>>> import numpy as np
>>> from numpy import linalg as LA
>>> np.set_printoptions(precision=4, suppress=True, linewidth=100)
>>> rnd = lambda a: np.round(a, 4) + 0
>>> mat = np.load("a.npy")
>>> mat
array([[-7,  0, -6,  0],
       [-7, -7, -6, -6],
       [ 6,  0, -8,  0],
       [ 6,  6, -8, -8]])
>>> mat @ mat
array([[  13,    0,   90,    0],
       [  26,   13,  180,   90],
       [ -90,    0,   28,    0],
       [-180,  -90,   56,   28]])
>>> np.allclose(mat @ mat.T, mat.T @ mat)
False
>>> np.trace(mat)
np.int64(-30)
>>> (mat - mat.T) / 2
array([[ 0. ,  3.5, -6. , -3. ],
       [-3.5,  0. , -3. , -6. ],
       [ 6. ,  3. ,  0. ,  4. ],
       [ 3. ,  6. , -4. ,  0. ]])
>>> hat = np.triu(np.array([[1, 3, 1, 1], [3, 2, 4, 4], [3, 2, 2, 3], [2, 1, 2, 2]]), 1) + np.eye(4)
>>> other = hat @ mat @ LA.inv(hat)
>>> other
array([[ -16.,   33., -156.,  326.],
       [  41., -106.,  313., -594.],
       [  24.,  -54.,  160., -312.],
       [   6.,  -12.,   34.,  -68.]])
>>> rnd(np.poly(other))
array([   1.,   30.,  409., 2760., 8464.])
>>> rnd(LA.det(other))
np.float64(8464.0)
>>> r0 = np.array([2, 2])
>>> np.cross(mat[3, :3], mat[2, :3])
array([-48,   0, -36])
>>> rnd(LA.det(2 * mat)), rnd(LA.det(mat))
(np.float64(135424.0), np.float64(8464.0))
>>> rnd(LA.det(mat[::-1]))
np.float64(8464.0)
>>> rnd(np.poly(mat))
array([   1.,   30.,  409., 2760., 8464.])
>>> rnd(LA.eigvals(mat).sum().real)
np.float64(-30.0)
>>> np.einsum("ij,ji->", mat, mat)
np.int64(82)
>>> A = np.load("m.npy")
>>> A
array([[ 0.5, -0.9,  1.2, -0.4,  1.4, -0.3, -0.9,  0.4],
       [-0.9,  1.4, -0.2,  1.9,  2.1,  0.9, -0.5,  1.1],
       [-0.3,  0.3, -2.1, -0.1,  0.1,  0. , -0.3,  0.5],
       [ 0. ,  0.9, -0.1, -0.8,  0.8,  1.6, -1. ,  0.6],
       [ 0.6, -0.5, -1.1, -0.3,  0.1,  0.3,  0.2, -0.4],
       [ 0.7, -1.2,  0. , -1. , -1.1,  1.5, -1.7,  1. ],
       [-0.5, -0.3,  0.1,  1.6,  0.2,  0.5, -1.5,  0.7],
       [-0.5,  1.8, -1.2, -0.4, -0.6, -0.1,  1.5,  0.7],
       [ 0.6,  2. , -0.1,  0.1,  0.1, -0.5,  1.4,  0.4]])
>>> theta = np.radians(60)
>>> R = np.eye(8)
>>> R[5, 5] = R[3, 3] = np.cos(theta)
>>> R[5, 3], R[3, 5] = -np.sin(theta), np.sin(theta)
>>> rnd(R)
array([[ 1.   ,  0.   ,  0.   ,  0.   ,  0.   ,  0.   ,  0.   ,  0.   ],
       [ 0.   ,  1.   ,  0.   ,  0.   ,  0.   ,  0.   ,  0.   ,  0.   ],
       [ 0.   ,  0.   ,  1.   ,  0.   ,  0.   ,  0.   ,  0.   ,  0.   ],
       [ 0.   ,  0.   ,  0.   ,  0.5  ,  0.   ,  0.866,  0.   ,  0.   ],
       [ 0.   ,  0.   ,  0.   ,  0.   ,  1.   ,  0.   ,  0.   ,  0.   ],
       [ 0.   ,  0.   ,  0.   , -0.866,  0.   ,  0.5  ,  0.   ,  0.   ],
       [ 0.   ,  0.   ,  0.   ,  0.   ,  0.   ,  0.   ,  1.   ,  0.   ],
       [ 0.   ,  0.   ,  0.   ,  0.   ,  0.   ,  0.   ,  0.   ,  1.   ]])
>>> other = A @ R.T
>>> np.allclose(A @ A.T, other @ other.T)
True
>>> rnd(LA.svd(A, compute_uv=False)), rnd(LA.svd(other, compute_uv=False))
(array([4.7079, 4.2726, 3.3048, 2.4006, 1.8331, 1.1688, 0.9955, 0.5641]), array([4.7079, 4.2726, 3.3048, 2.4006, 1.8331, 1.1688, 0.9955, 0.5641]))
>>> rnd(np.abs(other - A).max(axis=0))
array([0.    , 0.    , 0.    , 1.799 , 0.    , 2.0954, 0.    , 0.    ])
>>> r0 = np.array([2, -1])
>>> rnd(np.convolve(A[1], r0))
array([-1.8,  3.7, -1.8,  4. ,  2.3, -0.3, -1.9,  2.7, -1.1])
>>> rnd(np.cross(A[1, :3], A[7, :3]))
array([-1.32, -0.98, -0.92])
>>> rnd(np.polyval(r0, A[1]))
array([-2.8,  1.8, -1.4,  2.8,  3.2,  0.8, -2. ,  1.2])
